In [1]: import numpy as np

In [2]: np.set_printoptions(precision=3, suppress=True, linewidth=120, sign=" ")

In [3]: M = 0.7 ** np.abs(np.subtract.outer(np.arange(3), np.arange(3)))

In [4]: M
Out[4]: 
array([[ 1.  ,  0.7 ,  0.49],
       [ 0.7 ,  1.  ,  0.7 ],
       [ 0.49,  0.7 ,  1.  ]])

In [5]: f = np.array([-4, -5, 9])

In [6]: B = M + np.outer(f, np.eye(3)[1])

In [7]: np.round(np.linalg.det(B) / np.linalg.det(M), 3), round(float(1 + np.linalg.solve(M, f)[1]), 3)
Out[7]: (np.float64(-20.471), -20.471)

In [8]: np.linalg.determinant(M)
---------------------------------------------------------------------------
AttributeError                            Traceback (most recent call last)
Cell In[8], line 1
----> 1 np.linalg.determinant(M)

AttributeError: module 'numpy.linalg' has no attribute 'determinant'

In [9]: (M - M.T) / 2
Out[9]: 
array([[ 0.,  0.,  0.],
       [ 0.,  0.,  0.],
       [ 0.,  0.,  0.]])

In [10]: M.inv()
---------------------------------------------------------------------------
AttributeError                            Traceback (most recent call last)
Cell In[10], line 1
----> 1 M.inv()

AttributeError: 'numpy.ndarray' object has no attribute 'inv'

In [11]: np.allclose(M, M.T)
Out[11]: True

In [12]: (M + M.T) / 2
Out[12]: 
array([[ 1.  ,  0.7 ,  0.49],
       [ 0.7 ,  1.  ,  0.7 ],
       [ 0.49,  0.7 ,  1.  ]])

In [13]: evals, vecs = np.linalg.eigh(M)

In [14]: x0 = np.array([2, 2, 1])

In [15]: vecs * np.sqrt(evals) @ vecs.T
Out[15]: 
array([[ 0.914,  0.354,  0.2  ],
       [ 0.354,  0.866,  0.354],
       [ 0.2  ,  0.354,  0.914]])

In [16]: x0 @ M @ x0
Out[16]: np.float64(19.36)

In [17]: round(x0 @ M @ x0 / (x0 @ x0), 3), np.round(evals[0], 3), round(float(evals[-1]), 3)
Out[17]: (np.float64(2.151), np.float64(0.225), 2.265)

In [18]: vecs * np.maximum(evals, 0) @ vecs.T
Out[18]: 
array([[ 1.  ,  0.7 ,  0.49],
       [ 0.7 ,  1.  ,  0.7 ],
       [ 0.49,  0.7 ,  1.  ]])

In [19]: L = np.linalg.cholesky(M)

In [20]: L
Out[20]: 
array([[ 1.   ,  0.   ,  0.   ],
       [ 0.7  ,  0.714,  0.   ],
       [ 0.49 ,  0.5  ,  0.714]])

In [21]: np.diag(L) ** 2
Out[21]: array([ 1.  ,  0.51,  0.51])

In [22]: q, Rm = np.linalg.qr(M)

In [23]: np.abs(np.diag(Rm))
Out[23]: array([ 1.315,  0.473,  0.418])

In [24]: q @ Rm
Out[24]: 
array([[ 1.  ,  0.7 ,  0.49],
       [ 0.7 ,  1.  ,  0.7 ],
       [ 0.49,  0.7 ,  1.  ]])

In [25]: q.shape, Rm.shape
Out[25]: ((3, 3), (3, 3))

In [26]: q.round(3) + 0
Out[26]: 
array([[-0.76 ,  0.65 ,  0.   ],
       [-0.532, -0.623, -0.573],
       [-0.373, -0.436,  0.819]])

In [27]: np.round(np.trace(q @ q.T), 3)
Out[27]: np.float64(3.0)

In [28]: K = np.load("m.npy")

In [29]: K
Out[29]: 
array([[ 0,  0,  1,  0],
       [ 1,  0,  0,  0],
       [ 0,  1,  0,  0],
       [ 0,  0,  0,  1]])

In [30]: # keeps lengths

In [31]: x0 = np.array([0, 2, 0, 0])

In [32]: np.abs(np.linalg.eigvals(K))
Out[32]: array([ 1.,  1.,  1.,  1.])

In [33]: np.round(np.linalg.norm(x0), 3), round(float(np.linalg.norm(K @ x0)), 3)
Out[33]: (np.float64(2.0), 2.0)

In [34]: [p for p in range(1, 25) if np.allclose(np.linalg.matrix_power(K, p), np.eye(4))]
Out[34]: [3, 6, 9, 12, 15, 18, 21, 24]

In [35]: round(float(np.linalg.det(K)), 3)
Out[35]: 1.0

In [36]: np.sort(np.abs(np.degrees(np.angle(np.linalg.eigvals(K)))))
Out[36]: array([   0.,    0.,  120.,  120.])
